In [1]: import numpy as np

In [2]: from numpy import linalg as LA

In [3]: np.set_printoptions(suppress=True, linewidth=120)

In [4]: X = np.load("data.npy")

In [5]: X
Out[5]: 
array([[ 0.16, -2.72,  1.26],
       [ 0.69,  1.75,  2.34],
       [-2.17,  0.53, -2.01],
       [-1.53, -1.03,  2.37],
       [ 1.99,  1.72, -1.44],
       [-1.9 , -2.21, -0.71],
       [-2.82,  0.02,  1.03],
       [ 2.8 ,  0.85,  0.65],
       [ 2.87, -0.14,  0.87],
       [ 1.94, -2.24,  0.43],
       [-0.13,  0.21, -2.99],
       [ 1.78, -1.67,  1.75],
       [ 0.71, -2.51,  1.47],
       [ 0.92,  1.35, -2.52],
       [-1.92, -1.71,  1.55],
       [ 1.73,  0.15,  2.45],
       [-2.83,  0.97, -0.19],
       [-1.74,  1.8 , -1.65]])

In [6]: Ac = (X - X.mean(axis=0)) / X.std(axis=0)

In [7]: np.argwhere(np.abs(Ac) > 2)
Out[7]: array([], shape=(0, 2), dtype=int64)

In [8]: print(np.round(Ac.std(axis=0), 2))
[1. 1. 1.]

In [9]: beta = LA.lstsq(np.delete(Ac, 1, axis=1), Ac[:, 1])[0]

In [10]: np.abs(beta).argmax()
Out[10]: np.int64(1)

In [11]: round(1 - np.var(Ac[:, 1] - np.delete(Ac, 1, axis=1) @ beta), 2)
Out[11]: np.float64(0.17)

In [12]: beta.round(2)
Out[12]: array([ 0.09, -0.42])

In [13]: X @ X
ValueError: matmul: Input operand 1 has a mismatch in its core dimension 0, with gufunc signature (n?,k),(k,m?)->(n?,m?) (size 18 is different from 3)


In [14]: gram = X.T @ X

In [15]: print(np.round(LA.eigvalsh(gram)[::-1], 2))
[75.6  60.15 26.31]

In [16]: print(LA.matrix_rank(gram))
3

In [17]: np.round(LA.svd(X, compute_uv=False) ** 2, 2)
Out[17]: array([75.6 , 60.15, 26.31])

In [18]: gram.round(2)
Out[18]: 
array([[ 65.17,   0.52,  10.18],
       [  0.52,  43.49, -20.34],
       [ 10.18, -20.34,  53.4 ]])

In [19]: np.allclose(gram, gram.T)
Out[19]: True

In [20]: np.round(np.trace(gram), 2), np.round((X ** 2).sum(), 2)
Out[20]: (np.float64(162.06), np.float64(162.06))

In [21]: x0 = np.array([4, -3, 1])

In [22]: target = X @ x0

In [23]: print(np.round(LA.pinv(X) @ X, 2) + 0)
[[1. 0. 0.]
 [0. 1. 0.]
 [0. 0. 1.]]

In [24]: rng = np.random.default_rng(78823)

In [25]: target = target + 0.05 * rng.normal(size=18)

In [26]: target.round(2)
Out[26]: 
array([ 10.03,  -0.08, -12.22,  -0.67,   1.37,  -1.72, -10.32,   9.28,  12.76,  14.91,  -4.01,  13.97,  11.92,  -2.92,
        -0.99,   8.93, -14.47, -13.95])

In [27]: beta, *_ = LA.lstsq(X, target)

In [28]: print([round(float(LA.norm(LA.solve(X.T @ X + lam * np.eye(3), X.T @ target))), 2) for lam in (0, 1, 10, 100)])
[5.1, 5.01, 4.34, 2.0]
